% ipython --no-banner

In [1]: import numpy as np

In [2]: import numpy.linalg as la

In [3]: np.set_printoptions(precision=3, suppress=True, linewidth=100, floatmode="fixed")

In [4]: X = np.load("m.npy")

In [5]: X
Out[5]: 
array([[-6, -4,  9,  4],
       [-4,  8,  5,  8],
       [ 9,  5,  0,  4],
       [ 4,  8,  4,  2]])

In [6]: [round(float(la.det(X[:i, :i])), 2) + 0 for i in range(1, 5)]
Out[6]: [-6.0, -64.0, -858.0, 5340.0]

In [7]: np.round(la.eigvalsh(X).min(), 3)
Out[7]: np.float64(-14.842)

In [8]: try:
   ...:     la.cholesky(X)
   ...: except la.LinAlgError as e:
   ...:     print("failed:", e)
   ...: 
failed: Matrix is not positive definite

In [9]: x0 = np.array([3, 1, 0, 0])

In [10]: y = X @ x0

In [11]: coef, lr = np.zeros(4), 1 / la.norm(X, 2) ** 2

In [12]: for i in range(30):
    ...:     coef -= lr * X.T @ (X @ coef - y)
    ...:     if i % 5 == 0: print(i, round(la.norm(X @ coef - y), 3))
    ...: 
0 10.054
5 3.458
10 1.726
15 0.896
20 0.501
25 0.311

In [13]: coef
Out[13]: array([ 2.991,  0.991, -0.037,  0.043])

In [14]: A = np.loadtxt("run16.csv", delimiter=",")

In [15]: A
Out[15]: 
array([[  0.000,  10.000,  -3.000],
       [-10.000,   0.000,  -8.000],
       [  3.000,   8.000,   0.000]])

In [16]: x0 = np.array([1, 1, 2])

In [17]: np.round(la.svd(A, compute_uv=False), 3) + 0
Out[17]: array([13.153, 13.153,  0.000])

In [18]: x0 @ A @ x0
Out[18]: np.float64(0.0)

In [19]: round(la.det(A), 3)
Out[19]: np.float64(-0.0)

In [20]: Q = la.solve(np.eye(3) - A, np.eye(3) + A)

In [21]: round(float(la.det(Q)), 3)
Out[21]: 1.0

In [22]: np.round(Q @ Q.T, 3) + 0
Out[22]: 
array([[1.000, 0.000, 0.000],
       [0.000, 1.000, 0.000],
       [0.000, 0.000, 1.000]])

In [23]: r0, r1 = A[2], A[1]

In [24]: r0 @ r1
Out[24]: np.float64(-30.0)

In [25]: p = (r0 @ r1) / (r0 @ r0) * r0

In [26]: p
Out[26]: array([-1.233, -3.288, -0.000])

In [27]: arr, _ = la.qr(np.array([[-0.4, 0.6, 0.1], [-0.9, -0.2, 2.9], [0.6, -0.1, -1.0]]))

In [28]: arr
Out[28]: 
array([[-0.347,  0.893,  0.288],
       [-0.780, -0.445,  0.439],
       [ 0.520, -0.073,  0.851]])

In [29]: x0 = np.array([1, 5, -3, -5])

In [30]: (X * x0).sum(axis=1)
Out[30]: array([-73, -19,  14,  22])

In [31]: np.einsum("ij,j->i", X, x0)
Out[31]: array([-73, -19,  14,  22])

In [32]: (X @ x0).argmax()
Out[32]: np.int64(3)

In [33]: X @ (2 * x0)
Out[33]: array([-146,  -38,   28,   44])

In [34]: la.norm(X @ x0) <= la.norm(X, 2) * la.norm(x0) + 1e-9
Out[34]: np.True_

In [35]: X @ np.eye(4)[2]
Out[35]: array([9.000, 5.000, 0.000, 4.000])

In [36]: M = np.load("mat.npy")

In [37]: M
Out[37]: 
array([[ 5, -5,  3, -1],
       [ 5,  5,  3, -3],
       [ 5,  5,  3, -3]])

In [38]: rk = la.matrix_rank(M)

In [39]: rk
Out[39]: np.int64(2)

In [40]: N = la.svd(M)[2][rk:].T

In [41]: N.shape
Out[41]: (4, 2)

In [42]: [int(la.matrix_rank(M[:i])) for i in range(1, len(M) + 1)]
Out[42]: [1, 2, 2]

In [43]: [int(la.matrix_rank(np.delete(M, i, axis=0))) for i in range(3)]
Out[43]: [1, 2, 2]

In [44]: la.matrix_rank(M.T @ M), la.matrix_rank(M @ M.T)
Out[44]: (np.int64(2), np.int64(2))

In [45]: W = np.array([[3, -3, -3], [1, 0, -1], [-1, -2, 1], [0, -3, -1]])

In [46]: coef = np.array([0, 2, 0])

In [47]: H = np.maximum(M @ W + coef, 0)

In [48]: H
Out[48]: 
array([[ 7,  0,  0],
       [17,  0,  0],
       [17,  0,  0]])

In [49]: la.matrix_rank(H)
Out[49]: np.int64(1)

In [50]: (H > 0).mean(axis=0)
Out[50]: array([1.000, 0.000, 0.000])

In [51]: (H > 0).astype(int)
Out[51]: 
array([[1, 0, 0],
       [1, 0, 0],
       [1, 0, 0]])

In [52]: W2 = np.array([[0, 6], [2, -1], [-1, 1]])

In [53]: (H @ W2).round(6).argmax(axis=1)
Out[53]: array([1, 1, 1])

In [54]: left, sigma, Vt = la.svd(H, full_matrices=False)

In [55]: (sigma > 1e-8).sum()
Out[55]: np.int64(1)

In [56]: round(np.sqrt((sigma ** 2).sum()), 3), np.round(la.norm(H), 3)
Out[56]: (np.float64(25.04), np.float64(25.04))

In [57]: Vt @ Vt.T
Out[57]: 
array([[1.000, 0.000, 0.000],
       [0.000, 1.000, 0.000],
       [0.000, 0.000, 1.000]])

In [58]: sigma
Out[58]: array([25.040,  0.000,  0.000])

In [59]: np.abs(left[:, 0]).round(6).argmax()
Out[59]: np.int64(1)

In [60]: np.round(left.T @ left, 3) + 0
Out[60]: 
array([[1.000, 0.000, 0.000],
       [0.000, 1.000, 0.000],
       [0.000, 0.000, 1.000]])

In [61]: sigma / sigma[0]
Out[61]: array([1.000, 0.000, 0.000])

In [62]: np.cumsum(sigma ** 2) / np.sum(sigma ** 2)
Out[62]: array([1.000, 1.000, 1.000])

In [63]: mat = np.loadtxt("x.csv", delimiter=",")

In [64]: mat
Out[64]: 
array([[-1.500, -0.800,  1.300],
       [-0.100, -0.300,  0.500],
       [ 0.400, -0.700,  0.300],
       [-1.400,  0.000,  0.300]])

In [65]: Y = np.c_[mat[:, :2] @ np.array([[2, 0], [3, 3]]), np.array([-3, -3, -3, 2])]

In [66]: Y
Out[66]: 
array([[-5.400, -2.400, -3.000],
       [-1.100, -0.900, -3.000],
       [-1.300, -2.100, -3.000],
       [-2.800,  0.000,  2.000]])

In [67]: la.matrix_rank(np.c_[mat, Y])
Out[67]: np.int64(4)

In [68]: rng = np.random.default_rng(1)

In [69]: Y = mat + rng.integers(-2, 3, (4, 2)) @ rng.integers(-2, 3, (2, 3))

In [70]: Y
Out[70]: 
array([[-1.500, -0.800,  1.300],
       [-1.100, -3.300,  6.500],
       [ 2.400,  3.300, -7.700],
       [-3.400, -4.000,  8.300]])

In [71]: Y - mat
Out[71]: 
array([[ 0.000,  0.000,  0.000],
       [-1.000, -3.000,  6.000],
       [ 2.000,  4.000, -8.000],
       [-2.000, -4.000,  8.000]])

In [72]: la.matrix_rank(Y - mat, tol=1e-8)
Out[72]: np.int64(2)

In [73]: np.round(la.svd(Y - mat, compute_uv=False), 3) + 0
Out[73]: array([14.622,  0.433,  0.000])

In [74]: t3 = np.stack([Y, 2 * Y, Y[::-1]])

In [75]: (t3 @ Y.T).shape
Out[75]: (3, 4, 4)

In [76]: la.matrix_rank(t3)
Out[76]: array([3, 3, 3])

In [77]: t3.sum(axis=0)
Out[77]: 
array([[ -7.900,  -6.400,  12.200],
       [ -0.900,  -6.600,  11.800],
       [  6.100,   6.600, -16.600],
       [-11.700, -12.800,  26.200]])

In [78]: Y = mat / la.norm(mat, axis=1, keepdims=True)

In [79]: G = Y @ Y.T

In [80]: G
Out[80]: 
array([[ 1.000,  0.821,  0.190,  0.813],
       [ 0.821,  1.000,  0.629,  0.342],
       [ 0.190,  0.629,  1.000, -0.382],
       [ 0.813,  0.342, -0.382,  1.000]])

In [81]: G[3]
Out[81]: array([ 0.813,  0.342, -0.382,  1.000])
